$ python -q
>>> import numpy as np
>>> from numpy import linalg as LA
>>> np.set_printoptions(precision=2, suppress=True, linewidth=100)
>>> F = np.loadtxt("test2.csv", delimiter=",")
>>> F
array([[0.23, 0.23, 0.12, 0.08, 0.35],
       [0.09, 0.21, 0.24, 0.21, 0.24],
       [0.19, 0.12, 0.23, 0.15, 0.31],
       [0.23, 0.23, 0.26, 0.29, 0.  ],
       [0.11, 0.22, 0.28, 0.33, 0.06]])
>>> vec = np.array([2, 0, 0, 2, 2])
>>> y = F @ vec
>>> y
array([1.31, 1.09, 1.31, 1.03, 1.  ])
>>> np.round(LA.solve(F, 2 * y), 2) + 0
array([4., 0., 0., 4., 4.])
>>> np.round(LA.solve(F, F[:, 4]), 2) + 0
array([0., 0., 0., 0., 1.])
>>> vec = np.array([0, 0, 1, 0, 0])
>>> h = np.maximum(F @ vec, 0)
>>> F.T @ h
array([0.18, 0.23, 0.27, 0.26, 0.19])
>>> np.maximum(F @ vec, 0) - np.maximum(-F @ vec, 0)
array([0.12, 0.24, 0.23, 0.26, 0.28])
>>> np.flatnonzero(h > 1e-9)
array([0, 1, 2, 3, 4])
>>> np.tanh(F @ vec)
array([0.11, 0.24, 0.23, 0.25, 0.27])
>>> feats = np.loadtxt("mat.csv", delimiter=",")
>>> feats
array([[-0.41,  0.2 ,  0.26,  0.18,  0.1 , -0.44,  0.31, -0.34,  0.53],
       [ 0.12, -0.2 , -0.3 ,  0.26,  0.34, -0.18, -0.71, -0.09,  0.36],
       [-0.47, -0.35, -0.1 ,  0.15, -0.7 , -0.22, -0.24, -0.05, -0.17],
       [ 0.23, -0.33, -0.11, -0.17, -0.36,  0.32,  0.21,  0.11,  0.71],
       [ 0.29, -0.54, -0.1 ,  0.39,  0.17, -0.39,  0.46,  0.19, -0.17],
       [ 0.41,  0.02, -0.23, -0.07, -0.19, -0.05,  0.09, -0.84, -0.15],
       [ 0.35,  0.16,  0.12, -0.51, -0.21, -0.67, -0.16,  0.25,  0.06],
       [ 0.06, -0.5 ,  0.77, -0.17,  0.13,  0.1 , -0.2 , -0.23, -0.06],
       [ 0.41,  0.35,  0.39,  0.63, -0.36,  0.07, -0.14,  0.1 ,  0.05]])
>>> LA.svd(feats, compute_uv=False)
array([1., 1., 1., 1., 1., 1., 1., 1., 1.])
>>> np.round(feats[:, 0] @ feats[:, 4], 2)
np.float64(-0.0)
>>> LA.pinv(feats)
array([[-0.41,  0.12, -0.47,  0.23,  0.29,  0.41,  0.35,  0.06,  0.41],
       [ 0.2 , -0.2 , -0.35, -0.33, -0.54,  0.02,  0.16, -0.5 ,  0.35],
       [ 0.26, -0.3 , -0.1 , -0.11, -0.1 , -0.23,  0.12,  0.77,  0.39],
       [ 0.18,  0.26,  0.15, -0.17,  0.39, -0.07, -0.51, -0.17,  0.63],
       [ 0.1 ,  0.34, -0.7 , -0.36,  0.17, -0.19, -0.21,  0.13, -0.36],
       [-0.44, -0.18, -0.22,  0.32, -0.39, -0.05, -0.67,  0.1 ,  0.07],
       [ 0.31, -0.71, -0.24,  0.21,  0.46,  0.09, -0.16, -0.2 , -0.14],
       [-0.34, -0.09, -0.05,  0.11,  0.19, -0.84,  0.25, -0.23,  0.1 ],
       [ 0.53,  0.36, -0.17,  0.71, -0.17, -0.15,  0.06, -0.06,  0.05]])
>>> np.round(feats.T @ feats, 2) + 0
array([[1., 0., 0., 0., 0., 0., 0., 0., 0.],
       [0., 1., 0., 0., 0., 0., 0., 0., 0.],
       [0., 0., 1., 0., 0., 0., 0., 0., 0.],
       [0., 0., 0., 1., 0., 0., 0., 0., 0.],
       [0., 0., 0., 0., 1., 0., 0., 0., 0.],
       [0., 0., 0., 0., 0., 1., 0., 0., 0.],
       [0., 0., 0., 0., 0., 0., 1., 0., 0.],
       [0., 0., 0., 0., 0., 0., 0., 1., 0.],
       [0., 0., 0., 0., 0., 0., 0., 0., 1.]])
>>> np.round(feats @ feats.T, 2) + 0
array([[1., 0., 0., 0., 0., 0., 0., 0., 0.],
       [0., 1., 0., 0., 0., 0., 0., 0., 0.],
       [0., 0., 1., 0., 0., 0., 0., 0., 0.],
       [0., 0., 0., 1., 0., 0., 0., 0., 0.],
       [0., 0., 0., 0., 1., 0., 0., 0., 0.],
       [0., 0., 0., 0., 0., 1., 0., 0., 0.],
       [0., 0., 0., 0., 0., 0., 1., 0., 0.],
       [0., 0., 0., 0., 0., 0., 0., 1., 0.],
       [0., 0., 0., 0., 0., 0., 0., 0., 1.]])
>>> vec = np.array([2, 1, 1, 0, -2, -2, -3, -1, 3])
>>> round(LA.norm(vec), 2), np.round(LA.norm(feats @ vec), 2)
(np.float64(5.74), np.float64(5.74))
>>> np.round(LA.det(feats), 2)
np.float64(1.0)
>>> 9 - LA.matrix_rank(feats - np.eye(9), tol=1e-8)
np.int64(1)
>>> np.abs(LA.eigvals(feats))
array([1., 1., 1., 1., 1., 1., 1., 1., 1.])
>>> LA.inv(feats)
array([[-0.41,  0.12, -0.47,  0.23,  0.29,  0.41,  0.35,  0.06,  0.41],
       [ 0.2 , -0.2 , -0.35, -0.33, -0.54,  0.02,  0.16, -0.5 ,  0.35],
       [ 0.26, -0.3 , -0.1 , -0.11, -0.1 , -0.23,  0.12,  0.77,  0.39],
       [ 0.18,  0.26,  0.15, -0.17,  0.39, -0.07, -0.51, -0.17,  0.63],
       [ 0.1 ,  0.34, -0.7 , -0.36,  0.17, -0.19, -0.21,  0.13, -0.36],
       [-0.44, -0.18, -0.22,  0.32, -0.39, -0.05, -0.67,  0.1 ,  0.07],
       [ 0.31, -0.71, -0.24,  0.21,  0.46,  0.09, -0.16, -0.2 , -0.14],
       [-0.34, -0.09, -0.05,  0.11,  0.19, -0.84,  0.25, -0.23,  0.1 ],
       [ 0.53,  0.36, -0.17,  0.71, -0.17, -0.15,  0.06, -0.06,  0.05]])
>>> left, s, Vt = LA.svd(feats, full_matrices=False)
>>> np.round(Vt @ Vt.T, 2) + 0
array([[1., 0., 0., 0., 0., 0., 0., 0., 0.],
       [0., 1., 0., 0., 0., 0., 0., 0., 0.],
       [0., 0., 1., 0., 0., 0., 0., 0., 0.],
       [0., 0., 0., 1., 0., 0., 0., 0., 0.],
       [0., 0., 0., 0., 1., 0., 0., 0., 0.],
       [0., 0., 0., 0., 0., 1., 0., 0., 0.],
       [0., 0., 0., 0., 0., 0., 1., 0., 0.],
       [0., 0., 0., 0., 0., 0., 0., 1., 0.],
       [0., 0., 0., 0., 0., 0., 0., 0., 1.]])
>>> np.round(left.T @ feats @ Vt.T, 2) + 0
array([[1., 0., 0., 0., 0., 0., 0., 0., 0.],
       [0., 1., 0., 0., 0., 0., 0., 0., 0.],
       [0., 0., 1., 0., 0., 0., 0., 0., 0.],
       [0., 0., 0., 1., 0., 0., 0., 0., 0.],
       [0., 0., 0., 0., 1., 0., 0., 0., 0.],
       [0., 0., 0., 0., 0., 1., 0., 0., 0.],
       [0., 0., 0., 0., 0., 0., 1., 0., 0.],
       [0., 0., 0., 0., 0., 0., 0., 1., 0.],
       [0., 0., 0., 0., 0., 0., 0., 0., 1.]])
>>> left.shape, s.shape, Vt.shape
((9, 9), (9,), (9, 9))
>>> np.cumsum(s ** 2) / np.sum(s ** 2)
array([0.11, 0.22, 0.33, 0.44, 0.56, 0.67, 0.78, 0.89, 1.  ])
>>> s
array([1., 1., 1., 1., 1., 1., 1., 1., 1.])
>>> round(float(np.sqrt((s ** 2).sum())), 2), round(LA.norm(feats), 2)
(3.0, np.float64(3.0))
>>> J = np.load("case3.npy")
>>> J
array([[-3,  0,  0,  2],
       [ 0,  0, -2,  0],
       [ 0,  2, -2,  0],
       [-3,  0,  0,  2]])
>>> # 2 blocks once reordered
>>> round(float(LA.det(feats)), 2)
1.0
>>> feats.inv()
Traceback (most recent call last):
  File "<python-input-40>", line 1, in <module>
    feats.inv()
    ^^^^^^^^^
AttributeError: 'numpy.ndarray' object has no attribute 'inv'
>>> feats @ feats
array([[ 0.26,  0.06, -0.14,  0.29, -0.42, -0.07, -0.34,  0.72,  0.06],
       [ 0.05, -0.04,  0.08,  0.63,  0.16,  0.5 ,  0.53,  0.12,  0.18],
       [-0.22,  0.27, -0.03, -0.45, -0.12,  0.77, -0.11,  0.19, -0.12],
       [ 0.27,  0.64,  0.53,  0.13, -0.35, -0.03,  0.01, -0.31, -0.04],
       [-0.05, -0.11,  0.42, -0.45, -0.14, -0.23,  0.53,  0.41,  0.29],
       [-0.23,  0.66, -0.53, -0.01,  0.14, -0.24,  0.24,  0.07,  0.29],
       [-0.65,  0.14,  0.46,  0.25,  0.32, -0.12, -0.33,  0.24, -0.03],
       [-0.51, -0.11, -0.15,  0.18, -0.6 , -0.11,  0.31, -0.09, -0.44],
       [-0.26, -0.19, -0.01,  0.06, -0.39,  0.12, -0.24, -0.3 ,  0.76]])
>>> np.allclose(feats @ feats.T, feats.T @ feats)
True
>>> np.round(np.abs(LA.eigvals(feats)).max(), 2)
np.float64(1.0)
>>> np.sort(np.abs(LA.eigvals(feats)))
array([1., 1., 1., 1., 1., 1., 1., 1., 1.])
